>>> import numpy as np
>>> np.set_printoptions(precision=1, suppress=True, linewidth=200, sign=" ")
>>> A = np.loadtxt("block2.csv", delimiter=",")
>>> A.round(1) + 0
array([[  7.4,  -5.5,  12.2, -12.4,   4. ,  -4.4,   8.7,  -5.5],
       [  4.7,  -3.3,   8.5,  -8.5,   1.4,  -2.9,   6.6,  -4. ],
       [  4.7,  -3.3,   8.4,  -8.5,   1.4,  -2.9,   6.5,  -4. ],
       [  4.4,  -3. ,   8. ,  -8. ,   1.1,  -2.7,   6.3,  -3.8],
       [  0. ,   0. ,   0.4,  -0.5,  -0.5,  -0.3,   0.4,  -0.3],
       [ -0.1,   0.4,  -0.9,   2.3,   1.2,   2.2,  -0.1,   1.4],
       [ -0.6,   1.4,  -1.6,   4.8,   0.5,   4.8,   0.6,   2.5],
       [ -1.9,   3.4,  -2.9,   8.6,  -1.5,   8.6,   1.9,   4.1],
       [ -6.2,   8.9,  -6.7,  18.2,  -8.4,  17.5,   4.8,   7.7],
       [ -6.4,   9.2,  -7. ,  18.8,  -8.8,  18. ,   5. ,   7.9]])
>>> left, s, VT = np.linalg.svd(A)
>>> s.round(1) + 0
array([ 54.7,  21.6,   4.8,   0. ,   0. ,   0. ,   0. ,   0. ])
>>> M2 = left[:, :3] @ np.diag(s[:3]) @ VT[:3]
>>> round(float(np.linalg.norm(A - M2, 2)), 1), np.round(s[3], 1)
(0.0, np.float64(0.0))
>>> round(np.abs(A - M2).max(), 1)
np.float64(0.0)
>>> M2.round(1) + 0
array([[  7.4,  -5.5,  12.2, -12.4,   4. ,  -4.4,   8.7,  -5.5],
       [  4.7,  -3.3,   8.5,  -8.5,   1.4,  -2.9,   6.6,  -4. ],
       [  4.7,  -3.3,   8.4,  -8.5,   1.4,  -2.9,   6.5,  -4. ],
       [  4.4,  -3. ,   8. ,  -8. ,   1.1,  -2.7,   6.3,  -3.8],
       [  0. ,   0. ,   0.4,  -0.5,  -0.5,  -0.3,   0.4,  -0.3],
       [ -0.1,   0.4,  -0.9,   2.3,   1.2,   2.2,  -0.1,   1.4],
       [ -0.6,   1.4,  -1.6,   4.8,   0.5,   4.8,   0.6,   2.5],
       [ -1.9,   3.4,  -2.9,   8.6,  -1.5,   8.6,   1.9,   4.1],
       [ -6.2,   8.9,  -6.7,  18.2,  -8.4,  17.5,   4.8,   7.7],
       [ -6.4,   9.2,  -7. ,  18.8,  -8.8,  18. ,   5. ,   7.9]])
>>> np.round(np.linalg.norm(A - M2) / np.linalg.norm(A), 1)
np.float64(0.0)
>>> np.linalg.matrix_rank(M2)
np.int64(3)
>>> r0, g = M2[7], M2[8]
>>> round(r0 @ r0, 1)
np.float64(192.8)
>>> np.round(r0 @ g, 1)
np.float64(420.6)
>>> p = (r0 @ g) / (r0 @ r0) * r0
>>> g - p
array([-1.9,  1.5, -0.4, -0.5, -5.2, -1.1,  0.7, -1.1])
>>> round((g - p) @ r0, 1)
np.float64(-0.0)
>>> p
array([-4.2,  7.3, -6.3, 18.8, -3.2, 18.7,  4.1,  8.8])
>>> np.unique(A.round(6), axis=0).shape
(10, 8)
>>> np.round(A @ np.linalg.pinv(A) @ A, 1) + 0
array([[  7.4,  -5.5,  12.2, -12.4,   4. ,  -4.4,   8.7,  -5.5],
       [  4.7,  -3.3,   8.5,  -8.5,   1.4,  -2.9,   6.6,  -4. ],
       [  4.7,  -3.3,   8.4,  -8.5,   1.4,  -2.9,   6.5,  -4. ],
       [  4.4,  -3. ,   8. ,  -8. ,   1.1,  -2.7,   6.3,  -3.8],
       [  0. ,   0. ,   0.4,  -0.5,  -0.5,  -0.3,   0.4,  -0.3],
       [ -0.1,   0.4,  -0.9,   2.3,   1.2,   2.2,  -0.1,   1.4],
       [ -0.6,   1.4,  -1.6,   4.8,   0.5,   4.8,   0.6,   2.5],
       [ -1.9,   3.4,  -2.9,   8.6,  -1.5,   8.6,   1.9,   4.1],
       [ -6.2,   8.9,  -6.7,  18.2,  -8.4,  17.5,   4.8,   7.7],
       [ -6.4,   9.2,  -7. ,  18.8,  -8.8,  18. ,   5. ,   7.9]])
>>> np.allclose(A[:-1].T @ np.linalg.lstsq(A[:-1].T, A[-1])[0], A[-1])
True
>>> r0, g = A[3], A[5]
>>> np.round(r0 @ r0, 1)
np.float64(219.1)
>>> p = (r0 @ g) / (r0 @ r0) * r0
>>> g - p
array([ 0.7, -0.1,  0.5,  0.9,  1.3,  1.8,  0.9,  0.7])
>>> (g - p) @ r0
np.float64(0.0)
>>> p
array([-0.8,  0.5, -1.4,  1.4, -0.2,  0.5, -1.1,  0.7])
>>> np.linalg.matrix_rank(A, rtol=0.1)
np.int64(2)
>>> np.argsort(-np.linalg.norm(A, axis=0).round(6), kind="stable")[:3]
array([ 3,  5,  2])
>>> round(float(np.linalg.norm(A, 2) / np.linalg.norm(A)), 1)
0.9
>>> [round(float(x), 1) for x in np.linalg.svd(A, compute_uv=False)[:3]]
[54.7, 21.6, 4.8]
>>> K = np.load("w.npy")
>>> K
array([[ 0,  0,  0,  0,  0,  0],
       [ 0,  0,  1,  0,  1,  0],
       [ 0,  1,  0,  0,  0,  1],
       [ 0,  0,  0,  0,  1,  0],
       [ 0,  1,  0,  1,  0,  0],
       [ 0,  0,  1,  0,  0,  0]])
>>> rng = np.random.default_rng(11)
>>> z = rng.permutation(6)
>>> z
array([ 3,  1,  4,  5,  2,  0])
>>> M2 = K[z][:, z]
>>> round(np.linalg.det(M2), 1), round(np.linalg.det(K[z]), 1)
(np.float64(0.0), np.float64(0.0))
>>> np.diag(M2)
array([ 0,  0,  0,  0,  0,  0])
>>> data = np.loadtxt("m.csv", delimiter=",")
>>> data.round(1) + 0
array([[ 1.1, -0.7,  0.2,  0.1,  0.1],
       [-0.9, -0.4,  1.6,  2. ,  0.4],
       [ 2.5, -0.5,  3.2, -3.1, -0.6],
       [-0.3,  0.5, -1.4,  4.7,  0.8],
       [ 4. ,  0. ,  3.6,  2.2,  0.2],
       [-6.2, -0.7, -4.6,  0.7,  0.6]])
>>> rank = np.linalg.matrix_rank(A)
>>> rank
np.int64(3)
>>> null = np.linalg.svd(A)[2][rank:].T
>>> [int(np.linalg.matrix_rank(np.delete(A, i, axis=0))) for i in range(10)]
[3, 3, 3, 3, 3, 3, 3, 3, 3, 3]
>>> np.allclose(A @ null, 0)
True
>>> np.linalg.lstsq(data[:-1].T, data[-1])[2]
np.int32(4)
>>> M2 = data / np.sqrt((data ** 2).mean(axis=1, keepdims=True))
>>> np.linalg.matrix_rank(M2) == np.linalg.matrix_rank(data)
np.True_
>>> np.round(data - data.mean(axis=1, keepdims=True), 1) + 0
array([[ 1. , -0.9,  0. , -0.1, -0.1],
       [-1.4, -1. ,  1.1,  1.4, -0.1],
       [ 2.2, -0.8,  2.9, -3.4, -0.9],
       [-1.2, -0.4, -2.3,  3.9, -0.1],
       [ 2. , -2. ,  1.6,  0.2, -1.8],
       [-4.2,  1.4, -2.6,  2.8,  2.6]])
>>> left, s, VT = np.linalg.svd(data)
>>> s.round(1) + 0
array([ 10.5,   6.4,   2.4,   1. ,   0. ])
>>> M2 = left[:, :4] @ np.diag(s[:4]) @ VT[:4]
>>> np.linalg.matrix_rank(M2)
np.int64(4)
>>> round(np.linalg.norm(data - M2) / np.linalg.norm(data), 1)
np.float64(0.0)
>>> np.linalg.matrix_rank(data, rtol=0.05)
np.int64(4)
>>> round(float(np.linalg.norm(data - M2, 2)), 1), round(s[4], 1)
(0.0, np.float64(0.0))
>>> x0 = np.array([-3, -7, -4, 4, 5])
>>> np.sign((data @ x0).round(6))
array([ 1.,  1., -1.,  1., -1.,  1.])
>>> data @ x0
array([  1.8,   9.3, -32. ,  26.2, -16.2,  47.7])
>>> m1 = np.loadtxt("mat.csv", delimiter=",")
>>> m1
array([[ 2.5,  1.5,  2.6,  2.3,  1.7,  3.1,  0.8,  2.6,  2.9],
       [ 2.8,  2.6,  2.6,  1.9,  2.3,  2.8,  1.3,  2.6,  2.9],
       [ 3.3,  2.1,  2.3,  2.3,  2.3,  2.8,  0.9,  3. ,  2.8],
       [ 3. ,  2.3,  3.3,  2.4,  1.7,  2.7,  1.2,  2.9,  3.6],
       [ 3.1,  2.2,  3. ,  2.5,  2. ,  2.5,  1.4,  2.3,  3.1],
       [ 3.2,  2.1,  2.7,  1.8,  2.1,  2.4,  1. ,  2.6,  3.3],
       [ 2.9,  0.9,  0.8,  2.2,  2.4, -0.2,  1.1,  0.7, -0.1],
       [ 3. ,  1. ,  0.8,  2.3,  3. ,  0.1,  1.3,  1.7,  0. ],
       [ 2.9,  1.2,  1.4,  2.4,  2.9, -0.1,  0.9,  0.7,  0.3],
       [ 2.8,  0.8,  1. ,  1.8,  3.6,  0.3,  1.3,  1.2,  0.1],
       [ 3.2,  1.1,  0.2,  1.8,  3.2, -0.2,  1.2,  1.1, -0.2],
       [ 3.2,  1.6,  1.2,  2.3,  3.6,  0.3,  0.5,  1.6,  0.1],
       [ 1.8,  3.3,  0.3,  1.9,  3.3,  0.7,  0. ,  1.9,  1.9],
       [ 1.2,  3. , -1. ,  2.1,  3.1,  0.6, -0.1,  2.4,  1.9],
       [ 1.8,  3. , -0.3,  1.9,  3.6,  1.4,  0.1,  1.6,  1.7],
       [ 1.8,  2.9,  0.2,  1.8,  2.5,  0.8, -0.4,  1.6,  1.8],
       [ 1.9,  2.7, -0.3,  2.4,  3.1,  1.2, -0.1,  2.3,  1.5],
       [ 1.8,  2.8,  0.2,  2. ,  2.7,  1.4, -0.1,  2. ,  1.7]])
>>> Xs = (m1 - m1.mean(axis=0)) / m1.std(axis=0)
>>> np.argwhere(np.abs(Xs) > 2)
array([[ 13,   0]])
>>> c = np.linalg.lstsq(np.delete(Xs, 0, axis=1), Xs[:, 0])[0]
>>> round(float(1 - np.var(Xs[:, 0] - np.delete(Xs, 0, axis=1) @ c)), 1)
0.9
>>> x0 = np.array([0, -2, -1, -2, -3, -3, 2, -3, -1])
>>> rhs = m1 @ x0
>>> np.round(np.linalg.lstsq(m1, rhs)[0], 1) + 0
array([ 0., -2., -1., -2., -3., -3.,  2., -3., -1.])
>>> np.round(np.linalg.solve(m1.T @ m1, m1.T @ rhs), 1) + 0
array([ 0., -2., -1., -2., -3., -3.,  2., -3., -1.])
>>> rhs = rhs + 0.1 * rng.normal(size=18)
>>> rhs
array([-33.7, -35.1, -36.3, -35.8, -33. , -33.3, -13.2, -19.2, -17.5, -19. , -15.7, -24.6, -30.2, -29.6, -30.8, -26.8, -31.5, -30.2])
>>> c, *_ = np.linalg.lstsq(m1, rhs)
>>> [round(float(np.linalg.norm(np.linalg.solve(m1.T @ m1 + lam * np.eye(9), m1.T @ rhs))), 2) for lam in (0, 1, 10, 100)]
[6.42, 5.74, 5.17, 4.23]
>>> round(np.linalg.norm(rhs - m1 @ c), 1)
np.float64(0.3)
